>>> import numpy as np
>>> import numpy.linalg as la
>>> np.set_printoptions(precision=1, suppress=True, linewidth=100)
>>> def tidy(a):
...     return np.round(a, 1) + 0
... 
>>> M = np.load("m.npy")
>>> tidy(M)
array([[ 0.1,  0.1,  0.1,  0. ,  0.1,  0. ],
       [ 0.1,  0.3,  0.3, -0.1,  0.3,  0. ],
       [ 0.1,  0.3,  0.4, -0.1,  0.3,  0. ],
       [ 0. , -0.1, -0.1,  0. , -0.1,  0. ],
       [ 0.1,  0.3,  0.3, -0.1,  0.3,  0. ],
       [ 0. ,  0. ,  0. ,  0. ,  0. ,  0. ]])
>>> rng = np.random.default_rng(71789)
>>> z = rng.permutation(6)
>>> z
array([0, 3, 2, 5, 4, 1])
>>> out = M[z][:, z]
>>> tidy(la.det(out)), tidy(la.det(M[z]))
(np.float64(0.0), np.float64(0.0))
>>> tidy(out)
array([[ 0.1,  0. ,  0.1,  0. ,  0.1,  0.1],
       [ 0. ,  0. , -0.1,  0. , -0.1, -0.1],
       [ 0.1, -0.1,  0.4,  0. ,  0.3,  0.3],
       [ 0. ,  0. ,  0. ,  0. ,  0. ,  0. ],
       [ 0.1, -0.1,  0.3,  0. ,  0.3,  0.3],
       [ 0.1, -0.1,  0.3,  0. ,  0.3,  0.3]])
>>> np.trace(out)
np.float64(1.0)
>>> np.allclose(out, M)
False
>>> U, sigma, Vh = la.svd(out)
>>> V = Vh[:(sigma > 1e-8).sum()]
>>> x = out[2] + -3 * out[0] + rng.integers(2) * np.eye(6)[4]
>>> tidy(x)
array([ 0. ,  0. , -0.1,  0. ,  0.9, -0.1])
>>> la.matrix_rank(np.vstack([out, x]))
np.int64(2)
>>> tidy(np.diag(V.T @ V))
array([0.1, 0. , 0.4, 0. , 0.3, 0.3])
>>> np.allclose(V.T @ V @ x, x)
False
>>> tidy(V.T @ V)
array([[ 0.1,  0. ,  0.1,  0. ,  0.1,  0.1],
       [ 0. ,  0. , -0.1,  0. , -0.1, -0.1],
       [ 0.1, -0.1,  0.4,  0. ,  0.3,  0.3],
       [ 0. ,  0. ,  0. ,  0. ,  0. ,  0. ],
       [ 0.1, -0.1,  0.3,  0. ,  0.3,  0.3],
       [ 0.1, -0.1,  0.3,  0. ,  0.3,  0.3]])
>>> tidy(la.norm(x - V.T @ V @ x))
np.float64(0.9)
>>> np.unique(M.round(6), axis=0).shape
(5, 6)
>>> la.lstsq(M[:-1].T, M[-1])[2]
np.int32(1)
>>> r = la.matrix_rank(M)
>>> r
np.int64(1)
>>> N = la.svd(M)[2][r:].T
>>> N.shape
(6, 5)
>>> np.allclose(M @ N, 0)
True
>>> [int(la.matrix_rank(M[:i])) for i in range(1, len(M) + 1)]
[1, 1, 1, 1, 1, 1]
>>> [int(la.matrix_rank(np.delete(M, i, axis=0))) for i in range(6)]
[1, 1, 1, 1, 1, 1]
>>> U, sigma, Vh = la.svd(M)
>>> V = Vh[:(sigma > 1e-8).sum()]
>>> x = M[0] + -3 * M[1] + rng.integers(2) * np.eye(6)[0]
>>> tidy(x)
array([ 0.7, -0.7, -0.8,  0.2, -0.7,  0. ])
>>> tidy(V.T @ V)
array([[ 0.1,  0.1,  0.1,  0. ,  0.1,  0. ],
       [ 0.1,  0.3,  0.3, -0.1,  0.3,  0. ],
       [ 0.1,  0.3,  0.4, -0.1,  0.3,  0. ],
       [ 0. , -0.1, -0.1,  0. , -0.1,  0. ],
       [ 0.1,  0.3,  0.3, -0.1,  0.3,  0. ],
       [ 0. ,  0. ,  0. ,  0. ,  0. ,  0. ]])
>>> la.matrix_rank(np.vstack([M, x]))
np.int64(2)
>>> np.allclose(V.T @ V @ x, x)
False
>>> m1 = np.load("test17.npy")
>>> m1
array([[-2.,  4.,  0.,  0.,  0.,  0.],
       [ 4.,  2.,  4.,  0.,  0.,  0.],
       [ 0.,  4., -1.,  4.,  0.,  0.],
       [ 0.,  0.,  4.,  2.,  4.,  0.],
       [ 0.,  0.,  0.,  4., -2.,  4.],
       [ 0.,  0.,  0.,  0.,  4.,  1.]])
>>> out = m1 / la.norm(m1, axis=1, keepdims=True)
>>> C2 = out @ out.T
>>> tidy(C2)
array([[ 1. ,  0. ,  0.6,  0. ,  0. ,  0. ],
       [ 0. ,  1. ,  0.1,  0.4,  0. ,  0. ],
       [ 0.6,  0.1,  1. ,  0.1,  0.5,  0. ],
       [ 0. ,  0.4,  0.1,  1. ,  0. ,  0.6],
       [ 0. ,  0. ,  0.5,  0. ,  1. , -0.2],
       [ 0. ,  0. ,  0. ,  0.6, -0.2,  1. ]])
>>> np.argwhere(np.triu(np.abs(C2) > 0.95, 1))
array([], shape=(0, 2), dtype=int64)
>>> np.degrees(np.arccos(np.clip(C2[2, 5], -1, 1)))
np.float64(90.0)
>>> u, g = m1[3], m1[1]
>>> u @ u
np.float64(36.0)
>>> pr = (u @ g) / (u @ u) * u
>>> tidy((g - pr) @ u)
np.float64(0.0)
>>> tidy(pr)
array([0. , 0. , 1.8, 0.9, 1.8, 0. ])
>>> tidy(g - pr)
array([ 4. ,  2. ,  2.2, -0.9, -1.8,  0. ])
>>> la.matrix_rank(np.outer(u, g))
np.int64(1)
>>> np.outer(u, g)
array([[ 0.,  0.,  0.,  0.,  0.,  0.],
       [ 0.,  0.,  0.,  0.,  0.,  0.],
       [16.,  8., 16.,  0.,  0.,  0.],
       [ 8.,  4.,  8.,  0.,  0.,  0.],
       [16.,  8., 16.,  0.,  0.,  0.],
       [ 0.,  0.,  0.,  0.,  0.,  0.]])
>>> x = np.array([-2, 2, 3, 0, -2, -1])
>>> m1 @ (2 * x)
array([ 24.,  16.,  10.,   8.,   0., -18.])
>>> m1 * x
array([[ 4.,  8.,  0.,  0., -0., -0.],
       [-8.,  4., 12.,  0., -0., -0.],
       [-0.,  8., -3.,  0., -0., -0.],
       [-0.,  0., 12.,  0., -8., -0.],
       [-0.,  0.,  0.,  0.,  4., -4.],
       [-0.,  0.,  0.,  0., -8., -1.]])
>>> m1 @ np.eye(6)[1]
array([4., 2., 4., 0., 0., 0.])
>>> tidy(la.eigvalsh(m1).min())
np.float64(-7.2)
>>> np.all(la.eigvalsh(m1) > 0)
np.False_
>>> W1 = np.array([[1, 4, 3, 4, 1],
...     [3, 1, 2, 4, 2],
...     [2, 5, 0, 2, 5],
...     [3, 1, 3, 1, 1],
...     [2, 5, 4, 0, 1],
...     [5, 2, 0, 4, 2]])
>>> beta = np.array([-1, -3, 2, -2, 3])
>>> hid = np.maximum(m1 @ W1 + beta, 0)
>>> (hid > 0).astype(int)
array([[1, 0, 1, 1, 1],
       [1, 1, 1, 1, 1],
       [1, 0, 1, 1, 1],
       [1, 1, 1, 1, 1],
       [1, 0, 1, 1, 1],
       [1, 1, 1, 1, 1]])
>>> (hid > 0).mean(axis=0)
array([1. , 0.5, 1. , 1. , 1. ])
>>> basis = np.array([[-1, 3], [-2, 1], [-1, -1], [-3, 3], [-2, 0]])
>>> hid @ basis
array([[ -49.,   41.],
       [-257.,  158.],
       [-111.,   89.],
       [-205.,  102.],
       [-113.,  129.],
       [ -92.,   43.]])
>>> W1 @ basis
array([[-26,  16],
       [-23,  20],
       [-28,  17],
       [-13,  10],
       [-18,   7],
       [-25,  29]])
>>> (hid @ basis).round(6).argmax(axis=1)
array([1, 1, 1, 1, 1, 1])
>>> data = np.triu(rng.random((6, 6)) < 0.4, 1).astype(int)
>>> data = data + data.T
>>> data
array([[0, 0, 0, 1, 1, 1],
       [0, 0, 0, 1, 0, 1],
       [0, 0, 0, 0, 1, 0],
       [1, 1, 0, 0, 1, 1],
       [1, 0, 1, 1, 0, 1],
       [1, 1, 0, 1, 1, 0]])
>>> tidy(la.eigvalsh(data).min())
np.float64(-1.8)
>>> np.all(la.eigvalsh(data) > 0)
np.False_
>>> [round(float(la.det(data[:i, :i])), 2) + 0 for i in range(1, 7)]
[0.0, 0.0, 0.0, 0.0, 0.0, 0.0]
>>> la.matrix_power(data, 3)
array([[ 6,  4,  2,  9,  8,  9],
       [ 4,  2,  2,  7,  4,  7],
       [ 2,  2,  0,  2,  4,  2],
       [ 9,  7,  2,  8, 10,  9],
       [ 8,  4,  4, 10,  6, 10],
       [ 9,  7,  2,  9, 10,  8]])
>>> tidy(np.sort(np.abs(la.eigvals(data))))
array([0. , 0.7, 1. , 1.3, 1.8, 3.4])
>>> tidy(la.det(data))
np.float64(0.0)
>>> data @ data
array([[3, 2, 1, 2, 2, 2],
       [2, 2, 0, 1, 2, 1],
       [1, 0, 1, 1, 0, 1],
       [2, 1, 1, 4, 2, 3],
       [2, 2, 0, 2, 4, 2],
       [2, 1, 1, 3, 2, 4]])
>>> np.allclose(data, data.T)
True
>>> np.allclose(data @ data.T, data.T @ data)
True
>>> feats = np.loadtxt("sample11.csv", delimiter=",")
>>> feats
array([[ 0.3, -0.4, -0.4, -6.1,  2.1],
       [-1. , -0.3,  1.4,  2.7, -0.8],
       [ 0.5, -0.6, -0.7,  4.4, -1.6],
       [-0.6, -0.8, -0.8, -1.3,  0.4],
       [-0.8,  0.1, -0.9, -2.6,  0.8],
       [ 2.1, -0.2,  0.1,  2.7, -0.9],
       [ 0.6,  0.7, -0.9, -1.5,  0.6],
       [-1. ,  0.2, -0.9,  1.2, -0.5],
       [-0.9, -0.1,  0.8,  4.3, -1.3],
       [ 0.4, -2. , -1.3, -4.9,  1.7],
       [-1.2,  0.6, -0.7, -0.9,  0.2]])
>>> Xs = feats - feats.mean(axis=0)
>>> U, sigma, Vh = la.svd(Xs, full_matrices=False)
>>> tidy(sigma)
array([12. ,  3.3,  2.2,  2.1,  0.2])
>>> tidy(sigma ** 2 / (sigma ** 2).sum())
array([0.9, 0.1, 0. , 0. , 0. ])
>>> (np.sign(U[:, 0]) == np.sign(U[0, 0])).astype(int)
array([1, 0, 0, 1, 1, 0, 1, 0, 0, 1, 1])
>>> np.abs(U[:, 0]).argmax()
np.int64(0)
>>> x = np.array([3, 1, 2, 2, 2])
>>> h1 = np.maximum(feats @ x, 0)
>>> tidy(feats.T @ h1)
array([ 15.7,  -6.5,   5.9,  78.7, -26. ])
>>> tidy(np.maximum(feats @ x, 0) - np.maximum(-feats @ x, 0))
array([-8.3,  3.3,  5.1, -6. , -7.7,  9.9, -1.1, -3.2,  4.8, -9.8, -5.8])
>>> tidy(np.maximum(feats @ (3 * x), 0))
array([ 0. ,  9.9, 15.3,  0. ,  0. , 29.7,  0. ,  0. , 14.4,  0. ,  0. ])
>>> out = np.array([[-1, 2, 2, 0, -2, 2, 0],
...     [-2, -2, -2, 1, -1, -2, 2],
...     [0, 1, 1, -1, -2, 2, 1],
...     [-2, 2, 1, -1, -1, 0, 1],
...     [1, 0, -2, 1, -1, -1, 1],
...     [1, 2, 1, 2, 0, 0, -1],
...     [-1, 2, 0, 1, 1, 2, -1]])
>>> F = np.triu(out, 1)
>>> F
array([[ 0,  2,  2,  0, -2,  2,  0],
       [ 0,  0, -2,  1, -1, -2,  2],
       [ 0,  0,  0, -1, -2,  2,  1],
       [ 0,  0,  0,  0, -1,  0,  1],
       [ 0,  0,  0,  0,  0, -1,  1],
       [ 0,  0,  0,  0,  0,  0, -1],
       [ 0,  0,  0,  0,  0,  0,  0]])
>>> np.trace(F)
np.int64(0)
>>> (F + F.T) / 2
array([[ 0. ,  1. ,  1. ,  0. , -1. ,  1. ,  0. ],
       [ 1. ,  0. , -1. ,  0.5, -0.5, -1. ,  1. ],
       [ 1. , -1. ,  0. , -0.5, -1. ,  1. ,  0.5],
       [ 0. ,  0.5, -0.5,  0. , -0.5,  0. ,  0.5],
       [-1. , -0.5, -1. , -0.5,  0. , -0.5,  0.5],
       [ 1. , -1. ,  1. ,  0. , -0.5,  0. , -0.5],
       [ 0. ,  1. ,  0.5,  0.5,  0.5, -0.5,  0. ]])
>>> np.allclose(F, F.T)
False
>>> la.matrix_power(F, 2)
array([[ 0,  0, -4,  0, -6,  2,  2],
       [ 0,  0,  0,  2,  3, -3,  0],
       [ 0,  0,  0,  0,  1,  2, -5],
       [ 0,  0,  0,  0,  0,  1, -1],
       [ 0,  0,  0,  0,  0,  0,  1],
       [ 0,  0,  0,  0,  0,  0,  0],
       [ 0,  0,  0,  0,  0,  0,  0]])
>>> (F - F.T) / 2
array([[ 0. ,  1. ,  1. ,  0. , -1. ,  1. ,  0. ],
       [-1. ,  0. , -1. ,  0.5, -0.5, -1. ,  1. ],
       [-1. ,  1. ,  0. , -0.5, -1. ,  1. ,  0.5],
       [ 0. , -0.5,  0.5,  0. , -0.5,  0. ,  0.5],
       [ 1. ,  0.5,  1. ,  0.5,  0. , -0.5,  0.5],
       [-1. ,  1. , -1. ,  0. ,  0.5,  0. , -0.5],
       [ 0. , -1. , -0.5, -0.5, -0.5,  0.5,  0. ]])
>>> tidy(F @ la.pinv(F) @ F)
array([[ 0.,  2.,  2.,  0., -2.,  2.,  0.],
       [ 0.,  0., -2.,  1., -1., -2.,  2.],
       [ 0.,  0.,  0., -1., -2.,  2.,  1.],
       [ 0.,  0.,  0.,  0., -1.,  0.,  1.],
       [ 0.,  0.,  0.,  0.,  0., -1.,  1.],
       [ 0.,  0.,  0.,  0.,  0.,  0., -1.],
       [ 0.,  0.,  0.,  0.,  0.,  0.,  0.]])
>>> tidy(np.trace(la.pinv(F) @ F))
np.float64(6.0)
>>> np.unique(F.round(6), axis=0).shape
(7, 7)
>>> r = la.matrix_rank(F)
>>> r
np.int64(6)
>>> N = la.svd(F)[2][r:].T
>>> np.allclose(F @ N, 0)
True
>>> [int(la.matrix_rank(np.delete(F, i, axis=0))) for i in range(7)]
[5, 5, 5, 5, 5, 5, 6]
>>> [int(la.matrix_rank(F[:, :j + 1])) for j in range(7)]
[0, 1, 2, 3, 4, 5, 6]
>>> C2 = F.T @ F
>>> np.trace(C2), (F ** 2).sum()
(np.int64(45), np.int64(45))
>>> tidy(la.eigvalsh(C2)[::-1])
array([25.2, 14.5,  3.8,  1.1,  0.2,  0.1,  0. ])
>>> la.matrix_rank(C2)
np.int64(6)
>>> [round(float(x), 1) for x in la.svd(F, compute_uv=False)[:3]]
[5.0, 3.8, 2.0]
>>> np.argsort(-la.norm(F, axis=0).round(6), kind="stable")[:3]
array([5, 4, 2])
>>> tidy(la.norm(F, 2) / la.norm(F))
np.float64(0.7)
>>> W0 = np.loadtxt("mat.csv", delimiter=",")
>>> W0
array([[ 0.,  1., -1.,  1., -1., -2.,  0.],
       [ 2.,  0., -1.,  2.,  0., -3., -2.],
       [ 2.,  0.,  0.,  2., -1., -1., -4.],
       [ 3., -1.,  1.,  3.,  1.,  0., -3.],
       [ 3., -1., -1.,  4., -1.,  2., -1.],
       [ 2.,  1., -1.,  5., -1.,  3.,  0.],
       [ 3.,  1., -3.,  3., -1.,  3.,  2.],
       [ 4.,  0., -1.,  2., -2.,  4.,  2.],
       [ 2.,  1., -3.,  0., -4.,  4.,  4.],
       [ 4.,  3., -4.,  0., -2.,  4.,  3.],
       [ 6.,  1., -3.,  1., -1.,  4.,  2.],
       [ 7.,  1., -1.,  3.,  1.,  4.,  1.],
       [ 5., -1.,  0.,  3.,  0.,  6.,  3.],
       [ 7.,  1.,  0.,  2.,  1.,  8.,  1.],
       [ 5.,  1.,  0.,  1.,  1.,  9.,  0.],
       [ 6.,  3.,  0.,  2.,  0., 11.,  1.],
       [ 6.,  5., -1.,  3.,  1.,  9.,  1.],
       [ 7.,  6.,  0.,  2.,  1., 11.,  0.],
       [ 6.,  4.,  0.,  4.,  1.,  9.,  1.],
       [ 5.,  3., -1.,  4.,  3.,  8., -1.],
       [ 3.,  2.,  0.,  3.,  1.,  6., -2.],
       [ 4.,  3., -1.,  4., -1.,  4., -2.],
       [ 6.,  2., -3.,  2., -2.,  4.,  0.],
       [ 8.,  3., -3.,  2., -2.,  2., -2.],
       [10.,  1., -1.,  0., -1.,  2., -3.],
       [ 8.,  1.,  1.,  2., -3.,  2., -1.],
       [10.,  1.,  2.,  2., -4.,  2., -1.],
       [ 8.,  0.,  0.,  0., -6.,  2.,  1.],
       [10.,  0., -1.,  1., -7.,  1.,  3.],
       [12.,  0., -2.,  0., -5.,  2.,  1.],
       [12., -1., -2., -1., -7.,  2.,  3.]])
>>> x = np.array([2, -1, 0, -1, 3, 2, 1])
>>> target = W0 @ x
>>> tidy(la.solve(W0.T @ W0, W0.T @ target))
array([ 2., -1.,  0., -1.,  3.,  2.,  1.])
>>> tidy(la.pinv(W0) @ W0)
array([[1., 0., 0., 0., 0., 0., 0.],
       [0., 1., 0., 0., 0., 0., 0.],
       [0., 0., 1., 0., 0., 0., 0.],
       [0., 0., 0., 1., 0., 0., 0.],
       [0., 0., 0., 0., 1., 0., 0.],
       [0., 0., 0., 0., 0., 1., 0.],
       [0., 0., 0., 0., 0., 0., 1.]])
>>> target = target + 0.3 * rng.normal(size=31)
>>> tidy(target)
array([-8.7, -5.5, -6.2,  4.4,  2.7,  1.2,  7. , 10.1,  3.3, 10.3, 17.3, 22.1, 23.1, 30.8, 28.7,
       29.5, 25.7, 31.2, 25.7, 27. , 14. ,  4. ,  9.7,  7. , 17.2,  7.3,  8.1,  2.6,  3.1, 14.2,
       12.6])
>>> beta, *_ = la.lstsq(W0, target)
>>> tidy(W0.T @ (target - W0 @ beta))
array([0., 0., 0., 0., 0., 0., 0.])
